$ ipython --no-banner

In [1]: import numpy as np

In [2]: np.set_printoptions(precision=3, suppress=True, linewidth=100, legacy="1.25")

In [3]: B = np.array([[0.6, -0.5, -0.7],
   ...:     [2.0, -0.7, 0.8],
   ...:     [0.4, -0.9, 1.1],
   ...:     [1.1, -0.8, -0.2],
   ...:     [0.4, -0.8, 1.3],
   ...:     [1.5, 1.2, -0.6],
   ...:     [0.2, -0.8, 0.4],
   ...:     [-0.3, -1.0, 0.6],
   ...:     [0.2, -0.2, -0.1]])

In [4]: basis = np.array([[0.6, 0.0, 0.9, 0.2, 0.2, 0.5, 0.3, 1.2, 0.7, 1.5],
   ...:     [0.2, -0.3, -2.4, -0.3, 0.1, 0.3, 1.2, 1.5, 0.9, 1.4],
   ...:     [-0.2, -0.9, -0.5, -1.2, -0.3, 0.0, -2.3, -0.3, 1.6, -0.6]])

In [5]: X = B @ basis

In [6]: X
Out[6]: 
array([[ 0.4 ,  0.78,  2.09,  1.11,  0.28,  0.15,  1.19,  0.18, -1.15,  0.62],
       [ 0.9 , -0.51,  3.08, -0.35,  0.09,  0.79, -2.08,  1.11,  2.05,  1.54],
       [-0.16, -0.72,  1.97, -0.97, -0.34, -0.07, -3.49, -1.2 ,  1.23, -1.32],
       [ 0.54,  0.42,  3.01,  0.7 ,  0.2 ,  0.31, -0.17,  0.18, -0.27,  0.65],
       [-0.18, -0.93,  1.63, -1.24, -0.39, -0.04, -3.83, -1.11,  1.64, -1.3 ],
       [ 1.26,  0.18, -1.23,  0.66,  0.6 ,  1.11,  3.27,  3.78,  1.17,  4.29],
       [-0.12, -0.12,  1.9 , -0.2 , -0.16, -0.14, -1.82, -1.08,  0.06, -1.06],
       [-0.5 , -0.24,  1.83, -0.48, -0.34, -0.45, -2.67, -2.04, -0.15, -2.21],
       [ 0.1 ,  0.15,  0.71,  0.22,  0.05,  0.04,  0.05, -0.03, -0.2 ,  0.08]])

In [7]: round(np.trace(np.linalg.pinv(X) @ X), 3)
Out[7]: 3.0

In [8]: np.linalg.lstsq(X[:-1].T, X[-1])[2]
Out[8]: 3

In [9]: np.linalg.matrix_rank(X, rtol=0.1)
Out[9]: 3

In [10]: np.round(np.linalg.norm(X, 2) / np.linalg.norm(X), 3)
Out[10]: 0.812

In [11]: f = np.array([-3, 1, -1])

In [12]: np.polyval(f, X[2])
Out[12]: array([ -1.237,  -3.275, -10.673,  -4.793,  -1.687,  -1.085, -41.03 ,  -6.52 ,  -4.309,  -7.547])

In [13]: np.convolve(X[2], f)
Out[13]: array([ 0.48,  2.  , -6.47,  5.6 , -1.92,  0.84, 10.74,  0.18, -1.4 ,  6.39, -2.55,  1.32])

In [14]: arr = np.array([[21, 13, 11, 15, 16],
    ...:     [13, 10, 8, 8, 10],
    ...:     [11, 8, 12, 9, 6],
    ...:     [15, 8, 9, 19, 11],
    ...:     [16, 10, 6, 11, 19]])

In [15]: left, s, Vh = np.linalg.svd(X)

In [16]: s.round(3) + 0
Out[16]: array([10.645,  6.341,  4.292,  0.   ,  0.   ,  0.   ,  0.   ,  0.   ,  0.   ])

In [17]: B = left[:, :3] @ np.diag(s[:3]) @ Vh[:3]

In [18]: np.round(np.abs(X - B).max(), 3)
Out[18]: 0.0

In [19]: B
Out[19]: 
array([[ 0.4 ,  0.78,  2.09,  1.11,  0.28,  0.15,  1.19,  0.18, -1.15,  0.62],
       [ 0.9 , -0.51,  3.08, -0.35,  0.09,  0.79, -2.08,  1.11,  2.05,  1.54],
       [-0.16, -0.72,  1.97, -0.97, -0.34, -0.07, -3.49, -1.2 ,  1.23, -1.32],
       [ 0.54,  0.42,  3.01,  0.7 ,  0.2 ,  0.31, -0.17,  0.18, -0.27,  0.65],
       [-0.18, -0.93,  1.63, -1.24, -0.39, -0.04, -3.83, -1.11,  1.64, -1.3 ],
       [ 1.26,  0.18, -1.23,  0.66,  0.6 ,  1.11,  3.27,  3.78,  1.17,  4.29],
       [-0.12, -0.12,  1.9 , -0.2 , -0.16, -0.14, -1.82, -1.08,  0.06, -1.06],
       [-0.5 , -0.24,  1.83, -0.48, -0.34, -0.45, -2.67, -2.04, -0.15, -2.21],
       [ 0.1 ,  0.15,  0.71,  0.22,  0.05,  0.04,  0.05, -0.03, -0.2 ,  0.08]])

In [20]: np.linalg.matrix_rank(X, rtol=0.05)
Out[20]: 3
